>>> import numpy as np
>>> import numpy.linalg as la
>>> np.set_printoptions(precision=2, suppress=True, linewidth=120)
>>> M = np.abs(np.array([[1, 1, 2, 0, -2, -2],
...     [2, 2, -2, -1, -2, 2],
...     [2, 1, -1, 2, 0, -1],
...     [1, 1, 0, -2, 1, -2],
...     [0, 1, -2, -2, 0, -1],
...     [1, -1, -1, 1, 0, 2]])) + np.eye(6)
>>> M = M / M.sum(axis=1, keepdims=True)
>>> M
array([[0.22, 0.11, 0.22, 0.  , 0.22, 0.22],
       [0.17, 0.25, 0.17, 0.08, 0.17, 0.17],
       [0.25, 0.12, 0.25, 0.25, 0.  , 0.12],
       [0.12, 0.12, 0.  , 0.38, 0.12, 0.25],
       [0.  , 0.14, 0.29, 0.29, 0.14, 0.14],
       [0.14, 0.14, 0.14, 0.14, 0.  , 0.43]])
>>> # row-stochastic, so 1 is an eigenvalue
>>> np.round(la.norm(M[4], 1), 2), round(la.norm(M[4], np.inf), 2)
(np.float64(1.0), np.float64(0.29))
>>> la.norm(M, axis=1).argmax()
np.int64(5)
>>> np.round(M[4] @ M[1], 2)
np.float64(0.15)
>>> np.round(la.norm(M, 1), 2), round(float(la.norm(M, np.inf)), 2)
(np.float64(1.34), 1.0)
>>> np.round(la.norm(M, 2), 2)
np.float64(1.02)
>>> round(float(la.norm(M, "nuc")), 2)
2.18
>>> la.norm(M, axis=0)
array([0.42, 0.38, 0.49, 0.56, 0.34, 0.6 ])
>>> np.round(la.norm(M) ** 2 / la.norm(M, 2) ** 2, 2)
np.float64(1.29)
>>> r0 = np.array([3, 3, 0, 1, 1, 3])
>>> M2 = M + np.outer(r0, np.eye(6)[3])
>>> M2
array([[0.22, 0.11, 0.22, 3.  , 0.22, 0.22],
       [0.17, 0.25, 0.17, 3.08, 0.17, 0.17],
       [0.25, 0.12, 0.25, 0.25, 0.  , 0.12],
       [0.12, 0.12, 0.  , 1.38, 0.12, 0.25],
       [0.  , 0.14, 0.29, 1.29, 0.14, 0.14],
       [0.14, 0.14, 0.14, 3.14, 0.  , 0.43]])
>>> la.matrix_rank(M2 - M)
np.int64(1)
>>> Q, R = la.qr(M)
>>> np.allclose(R.T @ R, M.T @ M)
True
>>> round(float(abs(R[0, 0])), 2), round(la.norm(M[:, 0]), 2)
(0.42, np.float64(0.42))
>>> la.matrix_power(M, 2)
array([[0.16, 0.14, 0.22, 0.16, 0.1 , 0.22],
       [0.15, 0.16, 0.19, 0.17, 0.11, 0.22],
       [0.19, 0.14, 0.16, 0.18, 0.11, 0.22],
       [0.13, 0.15, 0.12, 0.22, 0.11, 0.27],
       [0.15, 0.15, 0.16, 0.25, 0.08, 0.21],
       [0.17, 0.15, 0.15, 0.16, 0.07, 0.29]])
>>> la.matrix_power(M, 100)
array([[0.16, 0.15, 0.16, 0.19, 0.1 , 0.25],
       [0.16, 0.15, 0.16, 0.19, 0.1 , 0.25],
       [0.16, 0.15, 0.16, 0.19, 0.1 , 0.25],
       [0.16, 0.15, 0.16, 0.19, 0.1 , 0.25],
       [0.16, 0.15, 0.16, 0.19, 0.1 , 0.25],
       [0.16, 0.15, 0.16, 0.19, 0.1 , 0.25]])
>>> np.sort(np.abs(la.eigvals(M)))[::-1]
array([1.  , 0.28, 0.28, 0.21, 0.21, 0.14])
>>> p = np.eye(6)[2]
>>> for _ in range(6):
...     p = p @ M
...     print(p.round(2))
... 
[0.25 0.12 0.25 0.25 0.   0.12]
[0.19 0.14 0.16 0.18 0.11 0.22]
[0.16 0.15 0.17 0.18 0.1  0.24]
[0.16 0.15 0.17 0.19 0.1  0.24]
[0.16 0.15 0.16 0.19 0.1  0.25]
[0.16 0.15 0.16 0.19 0.1  0.25]
